In [1]: import numpy as np

In [2]: np.set_printoptions(suppress=True, linewidth=140)

In [3]: data = np.load("w.npy")

In [4]: data
Out[4]: 
array([[-1,  0,  0,  0,  0,  0,  0],
       [ 0, -2,  0,  0,  0,  0,  0],
       [ 0,  0,  2,  0,  0,  0,  0],
       [ 0,  0,  0, -1,  0,  0,  0],
       [ 0,  0,  0,  0, -1,  0,  0],
       [ 0,  0,  0,  0,  0, -1,  0],
       [ 0,  0,  0,  0,  0,  0,  2]])

In [5]: # symmetric

In [6]: x0 = np.array([-3, -3, 4, 4, 1, 3, 5])

In [7]: data @ (2 * x0)
Out[7]: array([ 6, 12, 16, -8, -2, -6, 20])

In [8]: data @ np.ones(7)
Out[8]: array([-1., -2.,  2., -1., -1., -1.,  2.])

In [9]: data * x0
Out[9]: 
array([[ 3,  0,  0,  0,  0,  0,  0],
       [ 0,  6,  0,  0,  0,  0,  0],
       [ 0,  0,  8,  0,  0,  0,  0],
       [ 0,  0,  0, -4,  0,  0,  0],
       [ 0,  0,  0,  0, -1,  0,  0],
       [ 0,  0,  0,  0,  0, -3,  0],
       [ 0,  0,  0,  0,  0,  0, 10]])

In [10]: np.sign((data @ x0).round(6))
Out[10]: array([ 1,  1,  1, -1, -1, -1,  1])

In [11]: data @ x0
Out[11]: array([ 3,  6,  8, -4, -1, -3, 10])

In [12]: rng = np.random.default_rng(38096)

In [13]: idx = rng.permutation(7)

In [14]: Y = data[:, idx] * rng.choice([-1, 1], 7)

In [15]: Y
Out[15]: 
array([[ 0,  0,  0,  0,  0, -1,  0],
       [ 0,  2,  0,  0,  0,  0,  0],
       [ 0,  0,  0,  0, -2,  0,  0],
       [-1,  0,  0,  0,  0,  0,  0],
       [ 0,  0,  0,  0,  0,  0,  1],
       [ 0,  0,  0, -1,  0,  0,  0],
       [ 0,  0,  2,  0,  0,  0,  0]])

In [16]: Uu, _, vt = np.linalg.svd(data.T @ Y)

In [17]: np.round(np.linalg.lstsq(data, Y)[0], 3)
Out[17]: 
array([[ 0.,  0.,  0.,  0.,  0.,  1.,  0.],
       [ 0., -1.,  0.,  0.,  0.,  0.,  0.],
       [ 0.,  0.,  0.,  0., -1.,  0.,  0.],
       [ 1.,  0.,  0.,  0.,  0.,  0.,  0.],
       [ 0.,  0.,  0.,  0.,  0.,  0., -1.],
       [ 0.,  0.,  0.,  1.,  0.,  0.,  0.],
       [ 0.,  0.,  1.,  0.,  0.,  0.,  0.]])
